$ python -q
>>> import numpy as np
>>> from numpy import linalg as LA
>>> np.set_printoptions(precision=2, suppress=True, linewidth=120, sign=" ")
>>> rnd = lambda a: np.round(a, 2) + 0
>>> mat = np.array([[3, -3, 3], [3, -3, -3], [0, -1, 2]])
>>> G = mat.T @ mat
>>> np.trace(G), (mat ** 2).sum()
(np.int64(59), np.int64(59))
>>> LA.matrix_rank(G)
np.int64(3)
>>> np.diag(G)
array([ 18,  19,  22])
>>> proj = np.triu(np.array([[1, -1, 1], [-8, -2, 8], [-7, 5, 2]]), 1) + np.eye(3)
>>> B = proj @ mat @ LA.inv(proj)
>>> rnd(LA.det(B))
np.float64(-18.0)
>>> LA.matrix_rank(B)
np.int64(3)
>>> np.trace(B), np.trace(mat)
(np.float64(2.0), np.int64(2))
>>> u = np.array([0, 3, 1])
>>> B = mat + np.outer(u, np.eye(3)[1])
>>> rnd(LA.det(B) / LA.det(mat)), rnd(1 + LA.solve(mat, u)[1])
(np.float64(-1.0), np.float64(-1.0))
>>> W1 = np.array([[1, 1, 0, 1, 0, 2], [0, 1, 0, 0, 1, 0], [1, 0, 0, 1, 2, 2]])
>>> c = np.array([7, 2, 1, 1, 2, 5])
>>> H = np.maximum(mat @ W1 + c, 0)
>>> H
array([[ 13,   2,   1,   7,   5,  17],
       [  7,   2,   1,   1,   0,   5],
       [  9,   1,   1,   3,   5,   9]])
>>> rnd((H > 0).mean(axis=0))
array([ 1.  ,  1.  ,  1.  ,  1.  ,  0.67,  1.  ])
>>> C = np.array([[3, 2], [-3, -2], [-2, 1], [1, -2], [1, 3], [-2, 4]])
>>> H @ C
array([[  9,  92],
       [  4,  29],
       [ 12,  62]])
>>> def softmax(z):
...     e = np.exp(z - z.max(axis=-1, keepdims=True))
...     return e / e.sum(axis=-1, keepdims=True)
... 
>>> rnd(softmax(10 * H[0]))
array([ 0.,  0.,  0.,  0.,  0.,  1.])
>>> S = H @ H.T / np.sqrt(6)
>>> rnd(softmax(S))
array([[ 1.,  0.,  0.],
       [ 1.,  0.,  0.],
       [ 1.,  0.,  0.]])
>>> K = np.load("arr.npy")
>>> rnd(K)
array([[-0.9 ,  0.43],
       [ 0.43,  0.9 ]])
>>> # keeps lengths
>>> vals, V = LA.eigh(K)
>>> x0 = np.array([9, 8])
>>> rnd(V * np.maximum(vals, 0) @ V.T)
array([[ 0.05,  0.21],
       [ 0.21,  0.95]])
>>> rnd(np.abs(K).sum(axis=1).max()), rnd(np.abs(vals).max())
(np.float64(1.33), np.float64(1.0))
>>> rnd(x0 @ K @ x0)
np.float64(45.93)
>>> vals, V = LA.eigh(K)
>>> rnd(V @ np.diag(vals) @ V.T)
array([[-0.9 ,  0.43],
       [ 0.43,  0.9 ]])
>>> rnd(vals)
array([-1.,  1.])
>>> rnd(np.abs(V[:, -1]))
array([ 0.22,  0.98])
>>> rnd(LA.eigvalsh(K @ K))
array([ 1.,  1.])
>>> t3 = np.stack([K, -2 * K, K[::-1]])
>>> rnd(t3.sum(axis=0))
array([[ 1.33,  0.48],
       [-1.33, -0.48]])
>>> rnd(LA.det(t3))
array([-1., -4.,  1.])
>>> LA.matrix_rank(t3.reshape(3, -1))
np.int64(2)
>>> [round(float(LA.det(K[:i, :i])), 2) + 0 for i in range(1, 3)]
[-0.9, -1.0]
>>> Uu, sig, Vh = LA.svd(K, full_matrices=False)
>>> np.cumsum(sig ** 2) / np.sum(sig ** 2)
array([ 0.5,  1. ])
>>> rnd(Uu.T @ Uu)
array([[ 1.,  0.],
       [ 0.,  1.]])
>>> np.allclose(Uu * sig @ Vh, K)
True
>>> rnd(Uu.T @ K @ Vh.T)
array([[ 1.,  0.],
       [ 0.,  1.]])
>>> sig / sig[0]
array([ 1.,  1.])
>>> sig = 20 * 0.7 ** np.arange(3)
>>> rng = np.random.default_rng(2)
>>> feats = rng.normal(size=(22, 3)) * rng.permutation(sig)
>>> rnd(feats)
array([[  2.65,  -5.12,  -8.26],
       [-34.18,  17.64,  22.88],
       [ -4.56,   7.58,   5.62],
       [ -7.75,   9.58,  -6.21],
       [ -4.6 ,  -7.76,   9.1 ],
       [ -1.39,   5.34, -12.14],
       [  1.78,  -8.74,  16.83],
       [  2.63,   3.24,   8.21],
       [-14.15,   7.68,  41.13],
       [-22.94, -16.95, -30.1 ],
       [ 11.78,   1.26,  21.57],
       [ 10.11,   2.06,   5.68],
       [ -2.38,   8.51, -22.59],
       [ -5.91,   2.38,  36.03],
       [-10.7 , -10.57, -11.27],
       [ 13.57,  -2.3 ,  26.49],
       [-26.22,  11.06,  20.7 ],
       [-19.86,   1.51,  24.32],
       [  1.23,   9.8 ,  47.5 ],
       [  3.84,  -2.75, -15.42],
       [  9.07,  -1.93,  -3.57],
       [ -1.47,   6.37, -21.33]])
>>> G = np.cov(feats, rowvar=False)
>>> rnd(np.corrcoef(feats[:, 1], feats[:, 2])[0, 1])
np.float64(0.37)
>>> rnd(G)
array([[158.52, -24.49, -16.2 ],
       [-24.49,  67.47,  65.07],
       [-16.2 ,  65.07, 469.62]])
>>> rnd(np.polyfit(feats[:, 1], feats[:, 2], 1))
array([ 0.96,  5.39])
>>> G.shape
(3, 3)
>>> rnd(np.median(feats, axis=0))
array([-1.93,  2.22,  6.95])
